% python3 -q
>>> import numpy as np
>>> np.set_printoptions(precision=3, suppress=True, linewidth=140, legacy="1.25")
>>> def rnd(a):
...     return np.round(a, 3) + 0
... 
>>> data = np.loadtxt("layer6.csv", delimiter=",")
>>> print(data)
[[ 0.907 -0.827  0.397 -0.923  0.11  -0.757  0.264 -0.282  0.757  0.696 -0.327]
 [ 0.485 -0.95  -0.264  0.845 -0.438  0.273 -0.414  0.43   0.67   0.558  0.797]
 [ 0.149  0.999 -0.647 -0.885 -0.999  0.885  0.537 -0.762 -0.989 -0.989 -0.06 ]
 [-0.354 -0.998 -0.629  1.    -0.08   0.811 -0.859  0.896  0.879  0.811  0.987]
 [ 0.997 -0.753  0.867 -1.     0.592 -0.992  0.818 -0.843  0.92   0.896 -0.963]
 [ 0.766  0.735  0.217 -0.975 -0.68  -0.454  0.515 -0.611 -0.3   -0.327 -0.629]
 [-0.982  0.207  0.3    0.95   0.996 -0.11  -0.354  0.585  0.02   0.327 -0.478]
 [ 0.965 -0.856  0.345 -0.963 -0.478 -0.753  0.327 -0.397  0.77   0.675 -0.217]
 [-0.782  0.929  0.319 -0.578  0.843 -0.291  0.291 -0.235 -0.598 -0.422 -0.804]
 [ 0.957 -0.999  0.68  -0.744  0.959 -0.951 -0.08   0.254  0.991  0.987 -0.11 ]
 [ 0.501 -0.508 -0.1   -0.01  -0.523  0.05  -0.05   0.01   0.245  0.149  0.336]
 [ 0.327 -0.207  0.939 -0.998  1.    -0.994  0.68  -0.515  0.876  0.927 -0.993]
 [-0.731  0.991  0.119 -0.818  0.09   0.07   0.454 -0.501 -0.887 -0.827 -0.814]
 [-0.264  0.999 -0.02  -0.979 -0.874  0.226  0.67  -0.774 -0.963 -0.949 -0.851]
 [-0.953  0.949 -0.963  1.    -1.     0.999 -0.726  0.592 -0.986 -0.988  0.992]
 [-0.837  0.999  0.851 -0.999  0.994 -0.937  0.843 -0.818 -0.843 -0.611 -0.998]
 [-0.397 -0.996  0.354  0.963  0.992 -0.585 -0.598  0.766  0.96   0.959  0.47 ]
 [-0.973  0.907 -0.11   0.901  0.84   0.537 -0.197  0.31  -0.749 -0.604 -0.273]
 [-0.38  -0.985  0.07   0.966  0.926 -0.149 -0.572  0.701  0.872  0.862  0.641]
 [-0.963  0.422  0.854 -0.523  1.    -0.94   0.217  0.178  0.53   0.786 -0.978]
 [ 0.31   0.716  0.1   -0.827 -0.414 -0.178  0.327 -0.397 -0.38  -0.363 -0.462]
 [-0.996  0.808 -0.814  1.    -0.414  0.985 -0.757  0.789 -0.91  -0.879  0.926]
 [-0.943  0.178  0.327  0.814  0.989 -0.254 -0.217  0.43   0.08   0.327 -0.523]
 [-0.168  0.793  0.786 -0.989  0.988 -0.932  0.611 -0.53   0.168  0.405 -0.974]
 [-0.881  0.976 -0.03  -0.01   0.345  0.354  0.188 -0.188 -0.851 -0.774 -0.598]
 [ 0.67   0.617 -0.696  0.245 -0.998  0.864 -0.03  -0.245 -0.749 -0.831  0.824]
 [-0.354 -0.168  0.388 -0.254  0.912 -0.551  0.06   0.06   0.354  0.446 -0.551]
 [-0.43  -0.892  0.782 -0.454  0.999 -0.937  0.03   0.282  0.905  0.934 -0.848]
 [ 0.327  0.814  0.604 -0.987  0.778 -0.821  0.592 -0.592 -0.1    0.04  -0.922]
 [ 0.982  0.617  0.885 -1.     0.793 -0.99   0.881 -0.898  0.604  0.629 -0.991]
 [-0.896  0.986 -0.831  0.97  -0.992  0.98  -0.291  0.1   -0.977 -0.976  0.827]
 [-0.119 -0.981 -0.405  0.989 -0.03   0.558 -0.658  0.711  0.735  0.653  0.915]
 [-0.845  0.975 -0.929  0.995 -0.999  0.995 -0.485  0.245 -0.984 -0.986  0.967]
 [ 0.939  0.98  -0.508 -0.985 -1.     0.623  0.611 -0.818 -0.917 -0.944  0.07 ]
 [ 0.119  0.635  0.371 -0.887  0.537 -0.558  0.371 -0.371 -0.119 -0.03  -0.731]
 [-0.949  0.658  0.501  0.354  0.995 -0.515  0.01   0.226 -0.1    0.226 -0.818]
 [-0.207  0.997 -0.976  0.97  -1.     0.999 -0.264 -0.282 -0.998 -0.999  0.988]
 [ 0.501 -0.01   0.354 -0.862  0.414 -0.604  0.291 -0.291  0.282  0.291 -0.565]
 [-0.954  0.993 -0.872  0.989 -0.994  0.99  -0.371  0.188 -0.987 -0.986  0.869]
 [ 0.984 -0.935  0.08  -0.915 -0.9   -0.537  0.197 -0.327  0.786  0.635  0.371]
 [-0.786 -0.818 -0.74   0.999 -0.753  0.934 -0.749  0.766 -0.1   -0.207  0.967]
 [ 0.845 -0.592  0.31  -0.901 -0.1   -0.641  0.273 -0.31   0.565  0.493 -0.327]
 [-0.706  0.998 -0.336 -0.721 -0.919  0.701  0.454 -0.598 -0.976 -0.966 -0.572]
 [-0.901  0.965 -0.397  0.753 -0.462  0.77  -0.06   0.02  -0.894 -0.856  0.04 ]
 [-0.917 -1.    -0.354  1.     0.987  0.592 -0.927  0.968  0.971  0.966  0.98 ]]
>>> z = data[:, 2] > np.median(data[:, 2])
>>> r0 = data[z].mean(axis=0) - data[~z].mean(axis=0)
>>> print(rnd((((data - data.mean(axis=0)) @ r0 > 0) == z).mean()))
0.933
>>> print(rnd(r0))
[ 0.316 -0.215  0.976 -0.896  1.089 -1.236  0.478 -0.302  0.624  0.732 -1.061]
>>> print(np.argsort(-np.abs(r0).round(6), kind="stable"))
[ 5  4 10  2  3  9  8  6  0  7  1]
